% ipython --no-banner

In [1]: import numpy as np

In [2]: from numpy import linalg as LA

In [3]: np.set_printoptions(precision=2, suppress=True, linewidth=120)

In [4]: m1 = np.load("dump.npy")

In [5]: m1
Out[5]: 
array([[ 2.3 , -3.89, -1.3 ],
       [-1.8 , -6.29, -2.1 ],
       [ 1.4 , -3.04, -1.  ],
       [-0.4 , -2.4 , -0.8 ],
       [-0.4 ,  1.84,  0.6 ],
       [-0.6 , -2.26, -0.8 ],
       [ 0.7 ,  0.52,  0.2 ],
       [ 0.4 ,  0.92,  0.3 ],
       [-1.7 , -3.36, -1.1 ],
       [-1.  , -2.11, -0.7 ],
       [ 0.7 , -4.16, -1.4 ],
       [ 0.9 , -2.72, -0.9 ],
       [ 0.8 , -3.81, -1.3 ],
       [-2.1 , -0.6 , -0.2 ],
       [ 0.1 ,  2.66,  0.9 ],
       [ 1.4 ,  4.82,  1.6 ],
       [ 0.2 , -5.37, -1.8 ],
       [-0.8 ,  1.21,  0.4 ],
       [ 0.6 ,  0.38,  0.1 ],
       [-0.2 , -0.12,  0.  ],
       [-0.4 ,  0.49,  0.2 ]])

In [6]: vec = np.array([2, 1, 2])

In [7]: print(np.sign((m1 @ vec).round(6)))
[-1. -1. -1. -1.  1. -1.  1.  1. -1. -1. -1. -1. -1. -1.  1.  1. -1.  1.  1. -1.  1.]

In [8]: print(LA.norm(m1 @ vec) <= LA.norm(m1, 2) * LA.norm(vec) + 1e-9)
True

In [9]: m1 * vec
Out[9]: 
array([[ 4.6 , -3.89, -2.6 ],
       [-3.6 , -6.29, -4.2 ],
       [ 2.8 , -3.04, -2.  ],
       [-0.8 , -2.4 , -1.6 ],
       [-0.8 ,  1.84,  1.2 ],
       [-1.2 , -2.26, -1.6 ],
       [ 1.4 ,  0.52,  0.4 ],
       [ 0.8 ,  0.92,  0.6 ],
       [-3.4 , -3.36, -2.2 ],
       [-2.  , -2.11, -1.4 ],
       [ 1.4 , -4.16, -2.8 ],
       [ 1.8 , -2.72, -1.8 ],
       [ 1.6 , -3.81, -2.6 ],
       [-4.2 , -0.6 , -0.4 ],
       [ 0.2 ,  2.66,  1.8 ],
       [ 2.8 ,  4.82,  3.2 ],
       [ 0.4 , -5.37, -3.6 ],
       [-1.6 ,  1.21,  0.8 ],
       [ 1.2 ,  0.38,  0.2 ],
       [-0.4 , -0.12,  0.  ],
       [-0.8 ,  0.49,  0.4 ]])

In [10]: print(m1 @ np.eye(3)[0])
[ 2.3 -1.8  1.4 -0.4 -0.4 -0.6  0.7  0.4 -1.7 -1.   0.7  0.9  0.8 -2.1  0.1  1.4  0.2 -0.8  0.6 -0.2 -0.4]

In [11]: Q, evecs = LA.qr(m1[:, :1])[0], LA.qr(m1[:, 1:])[0]

In [12]: sig = LA.svd(Q.T @ evecs, compute_uv=False)

In [13]: np.round(LA.norm(Q @ Q.T - evecs @ evecs.T, 2), 2)
Out[13]: np.float64(1.0)

In [14]: arr = np.loadtxt("sample9.csv", delimiter=",")

In [15]: print(arr)
[[ 9. -2. -3.]
 [ 0.  3.  2.]
 [ 0.  3.  0.]]

In [16]: round(LA.det(arr), 2)
Out[16]: np.float64(-54.0)

In [17]: np.allclose(arr @ arr.T, arr.T @ arr)
Out[17]: False

In [18]: np.round(np.abs(LA.eigvals(arr)).max(), 2)
Out[18]: np.float64(9.0)

In [19]: (arr - arr.T) / 2
Out[19]: 
array([[ 0. , -1. , -1.5],
       [ 1. ,  0. , -0.5],
       [ 1.5,  0.5,  0. ]])

In [20]: LA.matrix_power(arr, 4)
Out[20]: 
array([[ 6561., -3447., -2895.],
       [    0.,   279.,   126.],
       [    0.,   189.,    90.]])

In [21]: arr @ arr
Out[21]: 
array([[ 81., -33., -31.],
       [  0.,  15.,   6.],
       [  0.,   9.,   6.]])

In [22]: assert arr == arr.T
ValueError: The truth value of an array with more than one element is ambiguous. Use a.any() or a.all()


In [23]: F = np.load("mat.npy")

In [24]: F
Out[24]: 
array([[ 4,  5,  6],
       [ 7,  8,  9],
       [10, 11, 12],
       [13, 14, 15]])

In [25]: U, sig, Vt = LA.svd(F)

In [26]: print(np.argmax(sig[:-1] / (sig[1:] + 1e-6)) + 1)
2

In [27]: M2 = U[:, :2] @ np.diag(sig[:2]) @ Vt[:2]

In [28]: round(LA.norm(F - M2, 2), 2), round(sig[2], 2)
Out[28]: (np.float64(0.0), np.float64(0.0))

In [29]: np.round(np.abs(F - M2).max(), 2)
Out[29]: np.float64(0.0)

In [30]: np.round(LA.norm(F - M2) / LA.norm(F), 2)
Out[30]: np.float64(0.0)

In [31]: M2
Out[31]: 
array([[ 4.,  5.,  6.],
       [ 7.,  8.,  9.],
       [10., 11., 12.],
       [13., 14., 15.]])

In [32]: LA.matrix_rank(F, rtol=0.05)
Out[32]: np.int64(1)

In [33]: W1 = np.array([[1, 0, 0], [3, 2, 1], [3, 2, 3]])

In [34]: c = np.array([-4, 5, 6])

In [35]: H = np.maximum(F @ W1 + c, 0)

In [36]: print((H > 0).mean(axis=0))
[1. 1. 1.]

In [37]: LA.matrix_rank(H)
Out[37]: np.int64(2)

In [38]: print(H)
[[33 27 29]
 [54 39 41]
 [75 51 53]
 [96 63 65]]

In [39]: C = np.array([[0, 2, 1], [0, 1, 1], [0, 1, 2]])

In [40]: W1 @ C
Out[40]: 
array([[ 0,  2,  1],
       [ 0,  9,  7],
       [ 0, 11, 11]])

In [41]: (H @ C).round(6).argmax(axis=1)
Out[41]: array([1, 1, 1, 1])

In [42]: r0, v = H[2], H[1]

In [43]: r0 @ r0
Out[43]: np.int64(11035)

In [44]: pr = (r0 @ v) / (r0 @ r0) * r0

In [45]: np.outer(r0, v)
Out[45]: 
array([[4050, 2925, 3075],
       [2754, 1989, 2091],
       [2862, 2067, 2173]])

In [46]: np.round(LA.norm(r0 + v) ** 2 + LA.norm(r0 - v) ** 2, 2)
Out[46]: np.float64(34306.0)

In [47]: LA.cond(F) > 100
Out[47]: np.True_

In [48]: M2 = np.array([[-2, 0], [2, 2], [0, 2]])

In [49]: print(np.einsum("ij->j", F))
[34 38 42]

In [50]: np.einsum("ij,ij->i", F, F)
Out[50]: array([ 77, 194, 365, 590])

In [51]: np.einsum("ik,kj->ij", F, M2)
Out[51]: 
array([[ 2, 22],
       [ 2, 34],
       [ 2, 46],
       [ 2, 58]])

In [52]: print(LA.matrix_rank(F @ M2))
2

In [53]: M2 @ F
ValueError: matmul: Input operand 1 has a mismatch in its core dimension 0, with gufunc signature (n?,k),(k,m?)->(n?,m?) (size 4 is different from 2)


In [54]: M2.T @ F.T
Out[54]: 
array([[ 2,  2,  2,  2],
       [22, 34, 46, 58]])

In [55]: feats = np.array([[0, 0, 0], [0, 3, 0], [0, 0, 2]])

In [56]: feats
Out[56]: 
array([[0, 0, 0],
       [0, 3, 0],
       [0, 0, 2]])

In [57]: np.prod(np.diag(feats)), np.round(LA.det(feats), 2)
Out[57]: (np.int64(0), np.float64(0.0))

In [58]: LA.matrix_rank(feats - feats[0, 0] * np.eye(3))
Out[58]: np.int64(2)

In [59]: feats @ feats
Out[59]: 
array([[0, 0, 0],
       [0, 9, 0],
       [0, 0, 4]])

In [60]: LA.matrix_power(feats - np.diag(np.diag(feats)), 3)
Out[60]: 
array([[0, 0, 0],
       [0, 0, 0],
       [0, 0, 0]])

In [61]: LA.lstsq(feats[:-1].T, feats[-1])[2]
Out[61]: np.int32(1)

In [62]: np.round(np.trace(LA.pinv(feats) @ feats), 2)
Out[62]: np.float64(2.0)

In [63]: np.abs(np.diag(LA.qr(feats)[1])) > 1e-9
Out[63]: array([False,  True,  True])

In [64]: ev, evecs = LA.eigvalsh(feats)
ValueError: too many values to unpack (expected 2)


In [65]: ev, evecs = LA.eigh(feats)

In [66]: np.abs(evecs[:, -1]).round(6).argmax()
Out[66]: np.int64(1)

In [67]: np.abs(evecs[:, -1])
Out[67]: array([0., 1., 0.])

In [68]: LA.eigvalsh(feats + 2 * np.eye(3))
Out[68]: array([2., 4., 5.])

In [69]: LA.svd(feats, compute_uv=False)
Out[69]: array([3., 2., 0.])

In [70]: E = np.loadtxt("layer12.csv", delimiter=",")

In [71]: E
Out[71]: 
array([[3., 2., 7.],
       [0., 8., 3.],
       [0., 0., 2.]])

In [72]: # triangular, det is the product of the diagonal

In [73]: ev, evecs = LA.eig(E)

In [74]: ev
Out[74]: array([3., 8., 2.])

In [75]: np.sort(LA.eigvals(E.T))
Out[75]: array([2., 3., 8.])

In [76]: print(np.prod(ev))
48.0

In [77]: np.sort(LA.eigvals(LA.inv(E)))
Out[77]: array([0.12, 0.33, 0.5 ])

In [78]: E @ evecs[:, 0] - ev[0] * evecs[:, 0]
Out[78]: array([0., 0., 0.])

In [79]: np.sort(LA.eigvals(E @ E))
Out[79]: array([ 4.,  9., 64.])

In [80]: rng = np.random.default_rng(721617)

In [81]: M2 = E + rng.integers(-2, 3, (3, 2)) @ rng.integers(-2, 3, (2, 3))

In [82]: M2
Out[82]: 
array([[ 1.,  4.,  7.],
       [ 0.,  8.,  1.],
       [-8.,  8.,  0.]])

In [83]: np.abs(M2 - E).sum(axis=1)
Out[83]: array([ 4.,  2., 18.])

In [84]: M2 - E
Out[84]: 
array([[-2.,  2.,  0.],
       [ 0.,  0., -2.],
       [-8.,  8., -2.]])

In [85]: np.prod(np.diag(E)), round(LA.det(E), 2)
Out[85]: (np.float64(48.0), np.float64(48.0))

In [86]: E @ E
Out[86]: 
array([[ 9., 22., 41.],
       [ 0., 64., 30.],
       [ 0.,  0.,  4.]])

In [87]: vec = np.array([0, 1, 0])

In [88]: y = E @ vec

In [89]: c, lr = np.zeros(3), 1 / LA.norm(E, 2) ** 2

In [90]: for i in range(8):
    ...:     c -= lr * E.T @ (E @ c - y)
    ...:     if i % 2 == 0: print(i, round(LA.norm(E @ c - y), 2))
    ...: 
0 2.76
2 1.37
4 0.69
6 0.36

In [91]: c
Out[91]: array([-0.11,  0.95,  0.08])

In [92]: K = np.loadtxt("x.csv", delimiter=",")

In [93]: K
Out[93]: 
array([[-3., -2., -1.],
       [ 0.,  1.,  2.],
       [ 3.,  4.,  5.]])

In [94]: # looks like rank 2

In [95]: z = rng.permutation(3)

In [96]: z
Out[96]: array([2, 1, 0])

In [97]: M2 = K[z][:, z]

In [98]: M2
Out[98]: 
array([[ 5.,  4.,  3.],
       [ 2.,  1.,  0.],
       [-1., -2., -3.]])

In [99]: print(round(float(LA.det(M2)), 2), round(LA.det(K[z]), 2))
0.0 0.0

In [100]: print(np.round(np.sort(np.abs(LA.eigvals(M2))), 2) + 0)
[0. 3. 6.]

In [101]: print(np.diag(M2))
[ 5.  1. -3.]

In [102]: np.allclose(M2, K)
Out[102]: False

In [103]: np.trace(M2)
Out[103]: np.float64(3.0)

In [104]: U, sig, Vt = LA.svd(K)

In [105]: evecs = Vt[:(sig > 1e-8).sum()]

In [106]: vec = K[0] + -2 * K[2] + rng.integers(2) * np.eye(3)[0]

In [107]: print(vec)
[ -8. -10. -11.]

In [108]: print(evecs.T @ evecs)
[[ 0.83  0.33 -0.17]
 [ 0.33  0.33  0.33]
 [-0.17  0.33  0.83]]

In [109]: LA.matrix_rank(np.vstack([K, vec]))
Out[109]: np.int64(3)

In [110]: print(round(np.trace(LA.pinv(K) @ K), 2))
2.0

In [111]: np.round(K @ LA.pinv(K) @ K, 2) + 0
Out[111]: 
array([[-3., -2., -1.],
       [ 0.,  1.,  2.],
       [ 3.,  4.,  5.]])

In [112]: np.unique(K.round(6), axis=0).shape
Out[112]: (3, 3)

In [113]: np.allclose(K[:-1].T @ LA.lstsq(K[:-1].T, K[-1])[0], K[-1])
Out[113]: True

In [114]: vec = np.array([1, -2, 3])

In [115]: LA.norm(K @ vec) <= LA.norm(K, 2) * LA.norm(vec) + 1e-9
Out[115]: np.True_

In [116]: np.einsum("ij,j->i", K, vec)
Out[116]: array([-2.,  4., 10.])

In [117]: print(K @ np.eye(3)[2])
[-1.  2.  5.]

In [118]: (K @ vec).argmax()
Out[118]: np.int64(2)

In [119]: np.sign((K @ vec).round(6))
Out[119]: array([-1.,  1.,  1.])

In [120]: (K + K.T) / 2
Out[120]: 
array([[-3., -1.,  1.],
       [-1.,  1.,  3.],
       [ 1.,  3.,  5.]])

In [121]: assert K == K.T
ValueError: The truth value of an array with more than one element is ambiguous. Use a.any() or a.all()


In [122]: np.round(LA.det(K), 2)
Out[122]: np.float64(0.0)

In [123]: np.round(np.sort(np.abs(LA.eigvals(K))), 2) + 0
Out[123]: array([0., 3., 6.])

In [124]: LA.matrix_power(K, 4)
Out[124]: 
array([[   0., -108., -216.],
       [ 162.,  297.,  432.],
       [ 324.,  702., 1080.]])

In [125]: M = np.load("run10.npy")

In [126]: M
Out[126]: 
array([[0, 1, 0],
       [1, 0, 0],
       [0, 0, 1]])

In [127]: # equal to its transpose

In [128]: round(LA.det(M[::-1]), 2)
Out[128]: np.float64(1.0)

In [129]: print(np.poly(M))
[ 1. -1. -1.  1.]

In [130]: round(LA.det(2 * M), 2), np.round(LA.det(M), 2)
Out[130]: (np.float64(-8.0), np.float64(-1.0))

In [131]: print(np.einsum("ii->", M))
1

In [132]: np.kron(np.eye(2, dtype=int), M)
Out[132]: 
array([[0, 1, 0, 0, 0, 0],
       [1, 0, 0, 0, 0, 0],
       [0, 0, 1, 0, 0, 0],
       [0, 0, 0, 0, 1, 0],
       [0, 0, 0, 1, 0, 0],
       [0, 0, 0, 0, 0, 1]])

In [133]: np.round(LA.eigvals(M).sum().real, 2)
Out[133]: np.float64(1.0)

In [134]: print(np.einsum("ij,ji->", M, M))
3

In [135]: vec = np.array([0, 2, 2])

In [136]: y = M @ vec

In [137]: c, lr = np.zeros(3), 1 / LA.norm(M, 2) ** 2

In [138]: for i in range(30):
     ...:     c -= lr * M.T @ (M @ c - y)
     ...:     if i % 10 == 0: print(i, round(LA.norm(M @ c - y), 2))
     ...: 
0 0.0
10 0.0
20 0.0

In [139]: c
Out[139]: array([0., 2., 2.])

In [140]: np.round(LA.cond(M), 2)
Out[140]: np.float64(1.0)

In [141]: G = M.T @ M

In [142]: np.diag(G)
Out[142]: array([1, 1, 1])

In [143]: G
Out[143]: 
array([[1, 0, 0],
       [0, 1, 0],
       [0, 0, 1]])

In [144]: (M @ M.T).shape
Out[144]: (3, 3)

In [145]: r0 = np.array([-3, -2])

In [146]: np.cross(M[2, :3], M[1, :3])
Out[146]: array([0, 1, 0])

In [147]: print(np.polyval(r0, M[2]))
[-2 -2 -5]

In [148]: print(np.array([np.convolve(row, r0, "same") for row in M]))
[[ 0 -3 -2]
 [-3 -2  0]
 [ 0  0 -3]]

In [149]: z = rng.permutation(3)

In [150]: M2 = M[:, z] * rng.choice([-1, 1], 3)

In [151]: print(M2)
[[-1  0  0]
 [ 0  0 -1]
 [ 0  1  0]]

In [152]: U, _, Vt = LA.svd(M.T @ M2)

In [153]: U @ Vt
Out[153]: 
array([[ 0.,  0., -1.],
       [-1.,  0.,  0.],
       [ 0.,  1.,  0.]])

In [154]: print(z)
[1 2 0]

In [155]: mat = np.array([[9, 3, 6], [2, 5, 2], [0, 3, 1]])

In [156]: mat
Out[156]: 
array([[9, 3, 6],
       [2, 5, 2],
       [0, 3, 1]])

In [157]: Q = mat.astype(float).copy()

In [158]: for j in range(3):
     ...:     Q[:, j] -= Q[:, :j] @ (Q[:, :j].T @ Q[:, j])
     ...:     Q[:, j] /= LA.norm(Q[:, j])
     ...: 

In [159]: np.round(Q.T @ Q, 2) + 0
Out[159]: 
array([[1., 0., 0.],
       [0., 1., 0.],
       [0., 0., 1.]])

In [160]: Q
Out[160]: 
array([[ 0.98, -0.18,  0.13],
       [ 0.22,  0.8 , -0.56],
       [ 0.  ,  0.58,  0.82]])

In [161]: np.round(Q.T @ mat, 2) + 0
Out[161]: 
array([[9.22, 4.01, 6.29],
       [0.  , 5.19, 1.11],
       [0.  , 0.  , 0.44]])
